>>> import numpy as np
>>> np.set_printoptions(suppress=True, linewidth=120)
>>> K = np.load("case11.npy")
>>> K.round(2)
array([[ 0.63, -0.05, -0.39,  0.04, -0.07, -0.16, -0.09,  0.13, -0.06,  0.08,  0.06,  0.07, -0.08],
       [-0.05,  0.77,  0.02, -0.16, -0.11, -0.1 ,  0.01, -0.04, -0.18, -0.04, -0.19,  0.04, -0.23],
       [-0.39,  0.02,  0.42, -0.03, -0.01, -0.09, -0.18, -0.08,  0.14, -0.08,  0.13,  0.07, -0.02],
       [ 0.04, -0.16, -0.03,  0.64, -0.12, -0.03,  0.06, -0.04,  0.22, -0.22, -0.24,  0.05, -0.15],
       [-0.07, -0.11, -0.01, -0.12,  0.76, -0.25,  0.1 ,  0.15, -0.08, -0.17, -0.08, -0.12,  0.07],
       [-0.16, -0.1 , -0.09, -0.03, -0.25,  0.7 ,  0.06,  0.16, -0.18, -0.12, -0.01, -0.13,  0.08],
       [-0.09,  0.01, -0.18,  0.06,  0.1 ,  0.06,  0.87, -0.2 , -0.05,  0.02,  0.08,  0.05, -0.07],
       [ 0.13, -0.04, -0.08, -0.04,  0.15,  0.16, -0.2 ,  0.31, -0.15, -0.26,  0.06, -0.05, -0.08],
       [-0.06, -0.18,  0.14,  0.22, -0.08, -0.18, -0.05, -0.15,  0.27,  0.09,  0.04, -0.11, -0.1 ],
       [ 0.08, -0.04, -0.08, -0.22, -0.17, -0.12,  0.02, -0.26,  0.09,  0.53, -0.02, -0.2 ,  0.17],
       [ 0.06, -0.19,  0.13, -0.24, -0.08, -0.01,  0.08,  0.06,  0.04, -0.02,  0.74,  0.09, -0.23],
       [ 0.07,  0.04,  0.07,  0.05, -0.12, -0.13,  0.05, -0.05, -0.11, -0.2 ,  0.09,  0.8 ,  0.23],
       [-0.08, -0.23, -0.02, -0.15,  0.07,  0.08, -0.07, -0.08, -0.1 ,  0.17, -0.23,  0.23,  0.56]])
>>> # projection: eigenvalues are 0 or 1
>>> left, sv, vt = np.linalg.svd(K)
>>> sv.round(2) + 0
array([1., 1., 1., 1., 1., 1., 1., 1., 0., 0., 0., 0., 0.])
>>> np.argmax(sv[:-1] / (sv[1:] + 1e-6)) + 1
np.int64(8)
>>> Y = left[:, :8] @ np.diag(sv[:8]) @ vt[:8]
>>> round(np.linalg.norm(K - Y, 2), 2), round(sv[8], 2)
(np.float64(0.0), np.float64(0.0))
>>> np.linalg.matrix_rank(K, rtol=0.05)
np.int64(8)
>>> vec = np.array([3, 1, 4, 3, 2, 2, 5, 2, 3, 5, 5, 1, 3])
>>> np.round(K @ K @ vec, 2)
array([ 0.11, -2.52, -0.11, -0.41, -0.24, -0.6 ,  3.63, -1.55,  0.89,  1.34,  3.21,  0.98,  0.16])
>>> np.round(np.trace(K), 2)
np.float64(8.0)
>>> rk = np.linalg.matrix_rank(K)
>>> rk
np.int64(8)
>>> N = np.linalg.svd(K)[2][rk:].T
>>> [int(np.linalg.matrix_rank(np.delete(K, i, axis=0))) for i in range(13)]
[8, 8, 8, 8, 8, 8, 8, 8, 8, 8, 8, 8, 8]
>>> np.allclose(K @ N, 0)
True
>>> [int(np.linalg.matrix_rank(K[:, :j + 1])) for j in range(13)]
[1, 2, 3, 4, 5, 6, 7, 8, 8, 8, 8, 8, 8]
>>> data = np.load("w.npy")
>>> print(data)
[[1.   0.5  0.25 0.12 0.06 0.03 0.02 0.01 0.   0.   0.  ]
 [0.5  1.   0.5  0.25 0.12 0.06 0.03 0.02 0.01 0.   0.  ]
 [0.25 0.5  1.   0.5  0.25 0.12 0.06 0.03 0.02 0.01 0.  ]
 [0.12 0.25 0.5  1.   0.5  0.25 0.12 0.06 0.03 0.02 0.01]
 [0.06 0.12 0.25 0.5  1.   0.5  0.25 0.12 0.06 0.03 0.02]
 [0.03 0.06 0.12 0.25 0.5  1.   0.5  0.25 0.12 0.06 0.03]
 [0.02 0.03 0.06 0.12 0.25 0.5  1.   0.5  0.25 0.12 0.06]
 [0.01 0.02 0.03 0.06 0.12 0.25 0.5  1.   0.5  0.25 0.12]
 [0.   0.01 0.02 0.03 0.06 0.12 0.25 0.5  1.   0.5  0.25]
 [0.   0.   0.01 0.02 0.03 0.06 0.12 0.25 0.5  1.   0.5 ]
 [0.   0.   0.   0.01 0.02 0.03 0.06 0.12 0.25 0.5  1.  ]]
>>> # symmetric
>>> evals, vecs = np.linalg.eigh(data)
>>> vec = np.array([-2, 2, 1, 0, 1, 2, 2, -1, 1, 3, 0])
>>> np.round(vecs * np.sqrt(evals) @ vecs.T, 2) + 0
array([[0.96, 0.25, 0.09, 0.04, 0.02, 0.01, 0.01, 0.  , 0.  , 0.  , 0.  ],
       [0.25, 0.93, 0.24, 0.09, 0.04, 0.02, 0.01, 0.01, 0.  , 0.  , 0.  ],
       [0.09, 0.24, 0.93, 0.24, 0.09, 0.04, 0.02, 0.01, 0.01, 0.  , 0.  ],
       [0.04, 0.09, 0.24, 0.93, 0.24, 0.09, 0.04, 0.02, 0.01, 0.01, 0.  ],
       [0.02, 0.04, 0.09, 0.24, 0.93, 0.24, 0.09, 0.04, 0.02, 0.01, 0.01],
       [0.01, 0.02, 0.04, 0.09, 0.24, 0.93, 0.24, 0.09, 0.04, 0.02, 0.01],
       [0.01, 0.01, 0.02, 0.04, 0.09, 0.24, 0.93, 0.24, 0.09, 0.04, 0.02],
       [0.  , 0.01, 0.01, 0.02, 0.04, 0.09, 0.24, 0.93, 0.24, 0.09, 0.04],
       [0.  , 0.  , 0.01, 0.01, 0.02, 0.04, 0.09, 0.24, 0.93, 0.24, 0.09],
       [0.  , 0.  , 0.  , 0.01, 0.01, 0.02, 0.04, 0.09, 0.24, 0.93, 0.25],
       [0.  , 0.  , 0.  , 0.  , 0.01, 0.01, 0.02, 0.04, 0.09, 0.25, 0.96]])
>>> print(round(vec @ data @ vec, 2))
36.02
>>> round(float(vec @ data @ vec / (vec @ vec)), 2), np.round(evals[0], 2), round(evals[-1], 2)
(1.24, np.float64(0.35), np.float64(2.71))
>>> evals, vecs = np.linalg.eigh(data)
>>> np.round(np.abs(vecs[:, -1]), 2)
array([0.16, 0.24, 0.3 , 0.34, 0.37, 0.38, 0.37, 0.34, 0.3 , 0.24, 0.16])
>>> np.round(vecs.T @ vecs, 2) + 0
array([[1., 0., 0., 0., 0., 0., 0., 0., 0., 0., 0.],
       [0., 1., 0., 0., 0., 0., 0., 0., 0., 0., 0.],
       [0., 0., 1., 0., 0., 0., 0., 0., 0., 0., 0.],
       [0., 0., 0., 1., 0., 0., 0., 0., 0., 0., 0.],
       [0., 0., 0., 0., 1., 0., 0., 0., 0., 0., 0.],
       [0., 0., 0., 0., 0., 1., 0., 0., 0., 0., 0.],
       [0., 0., 0., 0., 0., 0., 1., 0., 0., 0., 0.],
       [0., 0., 0., 0., 0., 0., 0., 1., 0., 0., 0.],
       [0., 0., 0., 0., 0., 0., 0., 0., 1., 0., 0.],
       [0., 0., 0., 0., 0., 0., 0., 0., 0., 1., 0.],
       [0., 0., 0., 0., 0., 0., 0., 0., 0., 0., 1.]])
>>> print(round(float(evals.sum()), 2), np.trace(data))
11.0 11.0
>>> print(np.round(vecs @ np.diag(evals) @ vecs.T, 2) + 0)
[[1.   0.5  0.25 0.12 0.06 0.03 0.02 0.01 0.   0.   0.  ]
 [0.5  1.   0.5  0.25 0.12 0.06 0.03 0.02 0.01 0.   0.  ]
 [0.25 0.5  1.   0.5  0.25 0.12 0.06 0.03 0.02 0.01 0.  ]
 [0.12 0.25 0.5  1.   0.5  0.25 0.12 0.06 0.03 0.02 0.01]
 [0.06 0.12 0.25 0.5  1.   0.5  0.25 0.12 0.06 0.03 0.02]
 [0.03 0.06 0.12 0.25 0.5  1.   0.5  0.25 0.12 0.06 0.03]
 [0.02 0.03 0.06 0.12 0.25 0.5  1.   0.5  0.25 0.12 0.06]
 [0.01 0.02 0.03 0.06 0.12 0.25 0.5  1.   0.5  0.25 0.12]
 [0.   0.01 0.02 0.03 0.06 0.12 0.25 0.5  1.   0.5  0.25]
 [0.   0.   0.01 0.02 0.03 0.06 0.12 0.25 0.5  1.   0.5 ]
 [0.   0.   0.   0.01 0.02 0.03 0.06 0.12 0.25 0.5  1.  ]]
>>> print((evals > 1e-8).sum(), (evals < -1e-8).sum())
11 0
>>> feats = np.loadtxt("data.csv", delimiter=",")
>>> feats
array([[-0.82, -0.58, -2.31,  0.42, -0.03],
       [ 1.  , -0.79,  0.5 ,  1.8 ,  1.18],
       [-3.  ,  6.15,  1.2 , -0.36, -0.24],
       [ 0.82, -3.2 , -1.93,  1.84,  1.33],
       [-0.74,  3.26,  3.07, -0.44,  0.53],
       [-0.54, -1.63, -3.18,  0.46, -0.24],
       [ 0.34,  2.18,  3.03,  2.12,  2.01],
       [ 1.64, -1.15,  1.32,  0.54,  0.3 ],
       [-1.68, -1.19, -3.76, -0.12, -0.08],
       [ 1.66, -2.08,  0.38,  0.9 ,  0.52],
       [ 1.52, -2.5 , -0.85,  2.14,  1.03],
       [ 0.34,  0.99,  1.08,  1.6 ,  0.96],
       [ 2.06, -4.16,  0.42, -2.18, -0.84]])
>>> # looks like rank 4
>>> lab = feats[:, 0] > np.median(feats[:, 0])
>>> u = feats[lab].mean(axis=0) - feats[~lab].mean(axis=0)
>>> np.argsort(-np.abs(u).round(6), kind="stable")
array([1, 0, 3, 4, 2])
>>> lab.astype(int)
array([0, 1, 0, 1, 0, 0, 0, 1, 0, 1, 1, 0, 1])
>>> print(u.round(2))
[ 2.32 -3.62  0.1   0.31  0.17]
>>> Y = K / np.linalg.norm(K, axis=1, keepdims=True)
>>> G = Y @ Y.T
>>> print(round(float(np.degrees(np.arccos(np.clip(G[8, 7], -1, 1)))), 2))
120.41
>>> np.round(np.linalg.norm(Y, axis=1), 2)
array([1., 1., 1., 1., 1., 1., 1., 1., 1., 1., 1., 1., 1.])
>>> G[8].round(2)
array([-0.14, -0.39,  0.4 ,  0.53, -0.17, -0.42, -0.1 , -0.51,  1.  ,  0.24,  0.09, -0.24, -0.25])
>>> m1 = np.loadtxt("m.csv", delimiter=",")
>>> m1
array([[1., 0., 0., 0., 0., 0., 0., 0., 0.],
       [3., 1., 0., 0., 0., 0., 0., 0., 0.],
       [2., 3., 1., 0., 0., 0., 0., 0., 0.],
       [3., 0., 0., 1., 0., 0., 0., 0., 0.],
       [0., 2., 0., 2., 1., 0., 0., 0., 0.],
       [1., 3., 2., 2., 0., 1., 0., 0., 0.],
       [1., 2., 2., 1., 1., 3., 1., 0., 0.],
       [0., 0., 1., 3., 3., 1., 0., 1., 0.],
       [3., 1., 2., 1., 3., 1., 0., 3., 1.]])
>>> m1 @ m1
array([[ 1.,  0.,  0.,  0.,  0.,  0.,  0.,  0.,  0.],
       [ 6.,  1.,  0.,  0.,  0.,  0.,  0.,  0.,  0.],
       [13.,  6.,  1.,  0.,  0.,  0.,  0.,  0.,  0.],
       [ 6.,  0.,  0.,  1.,  0.,  0.,  0.,  0.,  0.],
       [12.,  4.,  0.,  4.,  1.,  0.,  0.,  0.,  0.],
       [21., 12.,  4.,  4.,  0.,  1.,  0.,  0.,  0.],
       [18., 21., 10., 10.,  2.,  6.,  1.,  0.,  0.],
       [12., 12.,  4., 14.,  6.,  2.,  0.,  1.,  0.],
       [17., 17.,  9., 19., 15.,  5.,  0.,  6.,  1.]])
>>> print([int(np.linalg.matrix_rank(np.linalg.matrix_power(m1, p))) for p in range(1, 10)])
[9, 9, 9, 9, 9, 9, 9, 9, 9]
>>> np.round(np.sort(np.linalg.eigvals(m1)), 2)
array([1., 1., 1., 1., 1., 1., 1., 1., 1.])
>>> print(np.linalg.matrix_rank(m1 - m1[0, 0] * np.eye(9)))
7
>>> T = np.stack([m1, 5 * m1, m1[::-1]])
>>> np.linalg.matrix_rank(T.reshape(3, -1))
np.int64(2)
>>> np.round(np.linalg.norm(T, axis=(1, 2)), 2)
array([11.83, 59.16, 11.83])
>>> print(np.linalg.matrix_rank(T))
[9 9 9]
